In [1]: import numpy as np

In [2]: import numpy.linalg as la

In [3]: np.set_printoptions(precision=2, suppress=True, linewidth=120)

In [4]: E = np.loadtxt("x.csv", delimiter=",")

In [5]: E
Out[5]: 
array([[3., 0., 0.],
       [0., 8., 0.],
       [0., 0., 5.]])

In [6]: x0 = np.ones(3)

In [7]: for _ in range(3):
   ...:     x0 = E @ x0
   ...:     x0 /= la.norm(x0)
   ...:     print(round(x0 @ E @ x0, 2))
   ...: 
6.78
7.53
7.82

In [8]: round(la.eigvalsh(E)[-1], 2)
Out[8]: np.float64(8.0)

In [9]: x0
Out[9]: array([0.05, 0.97, 0.24])

In [10]: x0 = np.array([5, 4, 2])

In [11]: target = E @ x0

In [12]: c, lr = np.zeros(3), 1 / la.norm(E, 2) ** 2

In [13]: for i in range(8):
    ...:     c -= lr * E.T @ (E @ c - target)
    ...:     if i % 2 == 0: print(i, round(la.norm(E @ c - target), 2))
    ...: 
0 14.26
2 9.79
4 7.08
6 5.2

In [14]: print(c)
[3.51 4.   1.96]

In [15]: round(float(la.cond(E)), 2)
Out[15]: 2.67

In [16]: M = np.loadtxt("dump.csv", delimiter=",")

In [17]: M
Out[17]: 
array([[ 0.26,  0.75,  0.93, -0.12,  0.3 , -0.94,  0.79],
       [-0.34, -0.82, -0.98,  0.2 , -0.5 ,  0.96, -0.86],
       [ 0.32,  0.95,  0.94,  0.12, -0.47, -1.  ,  0.94],
       [-0.12, -0.51, -0.59,  0.  ,  0.04,  0.81, -0.51],
       [-0.58, -0.61, -1.  ,  0.76, -1.  , -0.32, -0.9 ],
       [ 0.28,  0.82,  0.94, -0.08,  0.17, -0.97,  0.84],
       [ 0.05,  0.04,  0.37, -0.08,  0.24,  0.06,  0.1 ],
       [ 0.39, -0.54,  1.  , -0.78,  1.  ,  1.  ,  0.18],
       [ 0.62,  0.76,  1.  , -0.76,  1.  , -0.23,  0.94],
       [ 0.33, -0.24,  0.99, -0.64,  0.98,  0.95,  0.31],
       [ 0.06,  0.7 ,  0.02,  0.24, -0.68, -0.97,  0.59],
       [ 0.19,  0.79,  0.75,  0.08, -0.32, -0.98,  0.77],
       [-0.37, -0.74, -0.99,  0.35, -0.79,  0.85, -0.84],
       [ 0.3 ,  0.45,  0.98, -0.38,  0.84, -0.25,  0.65],
       [ 0.54,  0.65,  1.  , -0.69,  0.99, -0.07,  0.89],
       [ 0.2 ,  0.16,  0.92, -0.31,  0.76,  0.24,  0.38],
       [-0.71, -0.99, -1.  ,  0.48, -0.89,  1.  , -1.  ],
       [-0.23, -0.71, -0.89,  0.08, -0.19,  0.92, -0.74]])

In [18]: x0 = np.array([-3, -4, 1, 3, -2, -4, 5])

In [19]: target = M @ x0

In [20]: np.round(la.pinv(M) @ M, 2) + 0
Out[20]: 
array([[1., 0., 0., 0., 0., 0., 0.],
       [0., 1., 0., 0., 0., 0., 0.],
       [0., 0., 1., 0., 0., 0., 0.],
       [0., 0., 0., 1., 0., 0., 0.],
       [0., 0., 0., 0., 1., 0., 0.],
       [0., 0., 0., 0., 0., 1., 0.],
       [0., 0., 0., 0., 0., 0., 1.]])

In [21]: rng = np.random.default_rng(86)

In [22]: target = target + 0.05 * rng.normal(size=18)

In [23]: target
Out[23]: 
array([ 3.82, -3.23,  6.21, -4.02,  4.2 ,  4.35, -0.38, -5.44, -2.55, -5.24,  5.94,  5.66, -1.81, -0.29, -2.66, -1.77,
       -0.61, -4.12])

In [24]: c, *_ = la.lstsq(M, target)

In [25]: round(la.norm(target - M @ c), 2)
Out[25]: np.float64(0.18)

In [26]: x0 = np.array([7, 4, 3, 6, 3, 3, 1])

In [27]: target = M @ x0

In [28]: c, lr = np.zeros(7), 1 / la.norm(M, 2) ** 2

In [29]: for i in range(8):
    ...:     c -= lr * M.T @ (M @ c - target)
    ...:     if i % 2 == 0: print(i, round(la.norm(M @ c - target), 2))
    ...: 
0 4.8
2 2.96
4 2.48
6 2.36

In [30]: round(la.cond(M), 2)
Out[30]: np.float64(70.9)
